% python3 -q
>>> import numpy as np
>>> import numpy.linalg as la
>>> np.set_printoptions(suppress=True, linewidth=160)
>>> rd = lambda a: np.round(a, 3) + 0
>>> A = np.load("layer9.npy")
>>> A
array([[0, 1],
       [1, 0]])
>>> # keeps lengths
>>> x = np.array([0, -3])
>>> h1 = np.maximum(A @ x, 0)
>>> h1
array([0, 0])
>>> np.maximum(A @ x, 0) - np.maximum(-A @ x, 0)
array([-3,  0])
>>> A.T @ h1
array([0, 0])
>>> rd(np.tanh(A @ x))
array([-0.995,  0.   ])
>>> rng = np.random.default_rng(481)
>>> lab = rng.permutation(2)
>>> lab
array([0, 1])
>>> M2 = A[lab][:, lab]
>>> M2
array([[0, 1],
       [1, 0]])
>>> np.diag(M2)
array([0, 0])
>>> np.trace(M2)
np.int64(0)
>>> np.allclose(M2, A)
True
>>> sigma = 3 * 0.9 ** np.arange(3)
>>> Q, _ = la.qr(np.array([[-0.8, 0.3, -2.1], [-1.2, -1.5, 1.2], [-1.5, 0.0, -1.3]]))
>>> J = rng.normal(size=(21, 3)) * sigma @ Q
>>> rd(J)
array([[-1.354,  2.154, -1.826],
       [ 0.289, -2.594, -1.384],
       [ 1.624,  1.616, -1.38 ],
       [ 2.459, -2.064, -1.059],
       [-0.616, -2.233, -1.985],
       [-5.116,  0.285, -8.704],
       [ 0.721, -0.589,  2.687],
       [ 3.609, -2.447, -2.728],
       [ 3.78 , -1.137,  2.571],
       [ 1.664, -4.186,  0.633],
       [-1.181,  1.216,  1.9  ],
       [ 2.265,  0.918, -0.335],
       [-1.766,  2.512, -5.154],
       [-0.623,  0.795, -0.08 ],
       [-4.015,  3.574, -4.895],
       [ 3.493, -4.428, -0.973],
       [-0.759,  1.306, -3.588],
       [ 2.753, -1.239,  1.732],
       [ 0.187,  0.925, -1.754],
       [ 3.36 ,  2.139, -1.536],
       [ 1.651, -1.137,  3.135]])
>>> G = np.cov(J, rowvar=False)
>>> rd(la.eigvalsh(G)[::-1])
array([13.306,  3.983,  2.055])
>>> rd(np.corrcoef(J.T))
array([[ 1.   , -0.521,  0.634],
       [-0.521,  1.   , -0.341],
       [ 0.634, -0.341,  1.   ]])
>>> np.argwhere(np.triu(np.abs(np.corrcoef(J.T)) > 0.8, 1))
array([], shape=(0, 2), dtype=int64)
>>> rd(G)
array([[ 6.049, -2.851,  4.503],
       [-2.851,  4.953, -2.192],
       [ 4.503, -2.192,  8.343]])
>>> rd(J.std(axis=0))
array([2.4  , 2.172, 2.819])
>>> M2 = np.c_[J[:, :2] @ np.array([[-2, 1], [-3, -3]]), np.array([-1, 0, 3, -8, -2, 6, -4, 6, -1, 5, 0, 7, 6, -3, -2, -4, 4, 8, 4, -8, -6])]
>>> rd(M2)
array([[ -3.753,  -7.816,  -1.   ],
       [  7.203,   8.071,   0.   ],
       [ -8.096,  -3.223,   3.   ],
       [  1.274,   8.651,  -8.   ],
       [  7.931,   6.083,  -2.   ],
       [  9.376,  -5.971,   6.   ],
       [  0.324,   2.488,  -4.   ],
       [  0.123,  10.95 ,   6.   ],
       [ -4.15 ,   7.191,  -1.   ],
       [  9.231,  14.222,   5.   ],
       [ -1.285,  -4.829,   0.   ],
       [ -7.285,  -0.489,   7.   ],
       [ -4.003,  -9.301,   6.   ],
       [ -1.137,  -3.008,  -3.   ],
       [ -2.691, -14.735,  -2.   ],
       [  6.299,  16.778,  -4.   ],
       [ -2.399,  -4.677,   4.   ],
       [ -1.789,   6.472,   8.   ],
       [ -3.15 ,  -2.589,   4.   ],
       [-13.138,  -3.057,  -8.   ],
       [  0.107,   5.062,  -6.   ]])
>>> la.matrix_rank(M2)
np.int64(3)
>>> la.matrix_rank(np.c_[J, M2])
np.int64(4)
>>> rd(la.lstsq(J, M2[:, 0])[0])
array([-2., -3.,  0.])
>>> W0 = np.loadtxt("w.csv", delimiter=",")
>>> W0
array([[ 0.988,  0.922,  0.98 ],
       [-0.77 , -0.827, -0.919],
       [ 0.8  ,  0.919,  0.969],
       [ 0.778,  0.617,  0.77 ],
       [ 0.98 ,  0.696,  0.876],
       [ 0.188,  0.843,  0.91 ],
       [-0.397, -0.397, -0.515],
       [-0.515, -0.319, -0.446],
       [ 0.925,  0.96 ,  0.989],
       [ 0.991,  0.551,  0.808],
       [ 0.43 , -0.462, -0.501],
       [-0.397, -0.397, -0.515],
       [ 1.   ,  0.914,  0.987],
       [ 0.592,  0.04 ,  0.139],
       [-0.493, -0.77 , -0.867],
       [-0.981, -0.859, -0.955],
       [-0.859, -0.515, -0.701],
       [-0.804, -0.226, -0.405],
       [ 1.   ,  0.999,  1.   ],
       [-0.345,  0.414,  0.454],
       [ 0.991,  0.551,  0.808],
       [ 1.   ,  0.998,  1.   ],
       [-0.856, -0.664, -0.818],
       [-0.992, -0.989, -0.998],
       [-0.01 ,  0.226,  0.273],
       [-0.572,  0.371,  0.371]])
>>> # rows 6 and 11 are equal
>>> M2 = np.array([[-1, -1, 2], [-3, -1, 3], [3, -3, 0]])
>>> rd(np.einsum("ij->j", W0))
array([2.672, 3.596, 3.694])
>>> la.matrix_rank(np.vstack([W0, M2.T]))
np.int64(3)
>>> M2 @ W0
Traceback (most recent call last):
  File "<python-input-42>", line 1, in <module>
    M2 @ W0
    ~~~^~~~
ValueError: matmul: Input operand 1 has a mismatch in its core dimension 0, with gufunc signature (n?,k),(k,m?)->(n?,m?) (size 26 is different from 3)
>>> np.vstack([W0, M2.T]).shape
(29, 3)
>>> la.matrix_rank(W0 @ M2)
np.int64(3)
>>> x = np.array([3, -1, 3])
>>> target = W0 @ x
>>> rd(la.pinv(W0) @ W0)
array([[1., 0., 0.],
       [0., 1., 0.],
       [0., 0., 1.]])
>>> rd(la.solve(W0.T @ W0, W0.T @ target))
array([ 3., -1.,  3.])
>>> try:
...     la.solve(W0, target)
... except la.LinAlgError as e:
...     print(repr(e))
... 
LinAlgError('Last 2 dimensions of the array must be square')
>>> target = target + 0.3 * rng.normal(size=26)
>>> rd(target)
array([ 5.185, -4.185,  4.167,  3.971,  4.901,  2.208, -2.458, -2.745,  4.718,  4.748,  0.175, -2.218,  5.18 ,  2.357, -3.481, -5.279, -3.951, -3.232,  4.911,
       -0.452,  5.204,  5.297, -4.192, -4.813, -0.305, -1.112])
>>> b, *_ = la.lstsq(W0, target)
>>> rd(W0.T @ (target - W0 @ b))
array([0., 0., 0.])
>>> W1 = np.array([[1, 0, 1, 0, 1], [1, 0, 2, 2, 1], [1, 1, 3, 2, 3]])
>>> b = np.array([4, -2, -1, -4, -2])
>>> H = np.maximum(W0 @ W1 + b, 0)
>>> rd((H > 0).mean(axis=0))
array([1.   , 0.   , 0.577, 0.   , 0.423])
>>> (H > 0).astype(int)
array([[1, 0, 1, 0, 1],
       [1, 0, 0, 0, 0],
       [1, 0, 1, 0, 1],
       [1, 0, 1, 0, 1],
       [1, 0, 1, 0, 1],
       [1, 0, 1, 0, 1],
       [1, 0, 0, 0, 0],
       [1, 0, 0, 0, 0],
       [1, 0, 1, 0, 1],
       [1, 0, 1, 0, 1],
       [1, 0, 0, 0, 0],
       [1, 0, 0, 0, 0],
       [1, 0, 1, 0, 1],
       [1, 0, 1, 0, 0],
       [1, 0, 0, 0, 0],
       [1, 0, 0, 0, 0],
       [1, 0, 0, 0, 0],
       [1, 0, 0, 0, 0],
       [1, 0, 1, 0, 1],
       [1, 0, 1, 0, 0],
       [1, 0, 1, 0, 1],
       [1, 0, 1, 0, 1],
       [1, 0, 0, 0, 0],
       [1, 0, 0, 0, 0],
       [1, 0, 1, 0, 0],
       [1, 0, 1, 0, 0]])
>>> cent = np.array([[1, 1], [1, 0], [2, 0], [0, 0], [0, 1]])
>>> W1 @ cent
array([[3, 2],
       [5, 2],
       [8, 4]])
>>> M2 = W0 / np.sqrt((W0 ** 2).mean(axis=1, keepdims=True))
>>> rd(M2[6])
array([-0.903, -0.903, -1.171])
>>> Xs = W0 - W0.mean(axis=0)
>>> evecs = la.svd(Xs)[2][:2]
>>> M2 = Xs - Xs @ evecs.T @ evecs
>>> rd(np.cov(Xs @ evecs.T, rowvar=False))
array([[1.582, 0.   ],
       [0.   , 0.102]])
>>> rd((Xs @ evecs.T).std(axis=0))
array([1.233, 0.313])
>>> rd(M2.std(axis=0))
array([0.004, 0.039, 0.038])
>>> la.norm(M2, axis=1).round(6).argmax()
np.int64(9)
>>> rd(np.diag(evecs.T @ evecs))
array([0.995, 0.49 , 0.515])
>>> mat = np.loadtxt("a.csv", delimiter=",")
>>> mat
array([[0.5  , 0.25 , 0.25 ],
       [0.429, 0.214, 0.357],
       [0.385, 0.077, 0.538]])
>>> Q, R = la.qr(mat)
>>> np.trace(Q @ Q.T)
np.float64(3.0)
>>> rd(abs(R[0, 0])), rd(la.norm(mat[:, 0]))
(np.float64(0.763), np.float64(0.763))
>>> rd(Q)
array([[-0.655, -0.385, -0.65 ],
       [-0.562, -0.326,  0.76 ],
       [-0.505,  0.863, -0.003]])
>>> Q.shape, R.shape
((3, 3), (3, 3))
>>> rd(Q.T @ Q)
array([[1., 0., 0.],
       [0., 1., 0.],
       [0., 0., 1.]])
>>> rd(np.poly(Q))
array([ 1.   ,  0.984, -0.984, -1.   ])
>>> rd(la.det(Q.T))
np.float64(1.0)
>>> rd(np.kron(np.eye(2, dtype=int), Q))
array([[-0.655, -0.385, -0.65 ,  0.   ,  0.   ,  0.   ],
       [-0.562, -0.326,  0.76 ,  0.   ,  0.   ,  0.   ],
       [-0.505,  0.863, -0.003,  0.   ,  0.   ,  0.   ],
       [ 0.   ,  0.   ,  0.   , -0.655, -0.385, -0.65 ],
       [ 0.   ,  0.   ,  0.   , -0.562, -0.326,  0.76 ],
       [ 0.   ,  0.   ,  0.   , -0.505,  0.863, -0.003]])
>>> rd(np.einsum("ii->", Q))
np.float64(-0.984)
>>> rd(la.det(Q[::-1]))
np.float64(-1.0)
>>> np.allclose(mat @ mat.T, mat.T @ mat)
False
>>> la.determinant(mat)
Traceback (most recent call last):
  File "<python-input-85>", line 1, in <module>
    la.determinant(mat)
    ^^^^^^^^^^^^^^
AttributeError: module 'numpy.linalg' has no attribute 'determinant'
>>> rd((mat + mat.T) / 2)
array([[0.5  , 0.34 , 0.318],
       [0.34 , 0.214, 0.217],
       [0.318, 0.217, 0.538]])
>>> rd((mat - mat.T) / 2)
array([[ 0.   , -0.09 , -0.068],
       [ 0.09 ,  0.   ,  0.14 ],
       [ 0.068, -0.14 ,  0.   ]])
>>> rd(la.det(mat))
np.float64(0.008)
>>> np.allclose(mat, mat.T)
False
>>> w, evecs = la.eig(mat)
>>> rd(np.sort(la.eigvals(la.inv(mat))))
array([ 1.   ,  4.674, 26.273])
>>> rd(mat @ evecs[:, 0] - w[0] * evecs[:, 0])
array([0., 0., 0.])
>>> rd(w)
array([1.   , 0.038, 0.214])
>>> rd(np.sort(la.eigvals(mat @ mat)))
array([0.001, 0.046, 1.   ])
>>> rd(np.sort(la.eigvals(mat.T)))
array([0.038, 0.214, 1.   ])
>>> K = np.loadtxt("dump.csv", delimiter=",")
>>> K
array([[ 3.48 ,  0.76 , -0.56 ,  0.664],
       [ 0.76 ,  7.129,  0.983, -0.776],
       [-0.56 ,  0.983,  3.329, -1.944],
       [ 0.664, -0.776, -1.944,  5.063]])
>>> # equal to its transpose
>>> M2 = K + rng.integers(-2, 3, (4, 2)) @ rng.integers(-2, 3, (2, 4))
>>> rd(M2)
array([[ 7.48 , -0.24 ,  1.44 , -0.336],
       [ 4.76 ,  6.129,  2.983, -1.776],
       [-0.56 , -1.017,  3.329, -3.944],
       [ 2.664, -0.776, -0.944,  5.063]])
>>> la.matrix_rank(M2 - K, tol=1e-8)
np.int64(2)
>>> P = np.triu(np.array([[0, 2, 0, 0], [2, 0, 2, 0], [1, 2, 2, 0], [2, 1, 0, 0]]), 1) + np.eye(4)
>>> M2 = P @ K @ la.inv(P)
>>> rd(np.poly(M2))
array([   1.   ,  -19.001,  124.015, -324.07 ,  288.099])
>>> rd(la.det(M2))
np.float64(288.099)
>>> rd(np.trace(M2)), np.trace(K)
(np.float64(19.001), np.float64(19.001))
>>> w, evecs = la.eigh(K)
>>> x = np.array([3, 2, -2, -2])
>>> np.abs(K).sum(axis=1).max(), rd(np.abs(w).max())
(np.float64(9.648), np.float64(8.001))
>>> rd(evecs * np.maximum(w, 0) @ evecs.T)
array([[ 3.48 ,  0.76 , -0.56 ,  0.664],
       [ 0.76 ,  7.129,  0.983, -0.776],
       [-0.56 ,  0.983,  3.329, -1.944],
       [ 0.664, -0.776, -1.944,  5.063]])
>>> (np.sign(evecs[:, -1].round(6)) == np.sign(evecs[0, -1].round(6))).astype(int)
array([1, 1, 1, 0])
>>> rd(evecs * np.abs(w) @ evecs.T)
array([[ 3.48 ,  0.76 , -0.56 ,  0.664],
       [ 0.76 ,  7.129,  0.983, -0.776],
       [-0.56 ,  0.983,  3.329, -1.944],
       [ 0.664, -0.776, -1.944,  5.063]])
>>> x = np.array([2, 2, 2, 0])
>>> target = K @ x
>>> b, lr = np.zeros(4), 1 / la.norm(K, 2) ** 2
>>> for i in range(15):
...     b -= lr * K.T @ (K @ b - target)
...     if i % 5 == 0: print(i, round(la.norm(K @ b - target), 3))
... 
0 5.578
5 2.937
10 1.935
>>> rd(la.cond(K))
np.float64(4.0)
>>> rd(b)
array([ 1.761,  2.113,  1.411, -0.277])
>>> low = la.cholesky(K)
>>> rd(K / np.sqrt(np.outer(np.diag(K), np.diag(K))))
array([[ 1.   ,  0.153, -0.165,  0.158],
       [ 0.153,  1.   ,  0.202, -0.129],
       [-0.165,  0.202,  1.   , -0.474],
       [ 0.158, -0.129, -0.474,  1.   ]])
>>> F = np.loadtxt("case2.csv", delimiter=",")
>>> F
array([[3., 3., 3., 3.],
       [1., 2., 1., 2.],
       [0., 0., 6., 6.],
       [0., 0., 2., 4.]])
>>> x = np.array([0, 0, 6, 3])
>>> F @ x
array([27., 12., 54., 24.])
>>> np.einsum("ij,j->i", F, x)
array([27., 12., 54., 24.])
>>> rd(la.det(F))
np.float64(36.0)
>>> np.allclose(F @ F.T, F.T @ F)
False
>>> assert F == F.T
Traceback (most recent call last):
  File "<python-input-128>", line 1, in <module>
    assert F == F.T
           ^^^^^^^^
ValueError: The truth value of an array with more than one element is ambiguous. Use a.any() or a.all()
>>> rd(np.abs(la.eigvals(F)).max())
np.float64(8.606)
>>> E = np.load("m.npy")
>>> E
array([[13, 11,  0],
       [ 4,  3,  4],
       [14, 13,  4],
       [13, 11,  0],
       [ 8,  6,  0],
       [14, 13,  4],
       [ 6,  7, 12],
       [14, 13,  4],
       [ 5,  5,  8],
       [10, 10,  8],
       [14, 13,  4],
       [ 6,  7, 12],
       [14, 13,  4],
       [ 9,  8,  4],
       [10, 10,  8],
       [ 8,  6,  0],
       [12,  9,  0],
       [ 9,  8,  4],
       [12,  9,  0],
       [10, 10,  8]])
>>> # row 3 repeats row 0
>>> x = np.array([0, 3, 2])
>>> target = E @ x
>>> b, lr = np.zeros(3), 1 / la.norm(E, 2) ** 2
>>> for i in range(30):
...     b -= lr * E.T @ (E @ b - target)
...     if i % 5 == 0: print(i, round(la.norm(E @ b - target), 3))
... 
0 29.127
5 19.521
10 13.256
15 9.244
20 6.763
25 5.313
>>> rd(la.cond(E))
np.float64(34.412)
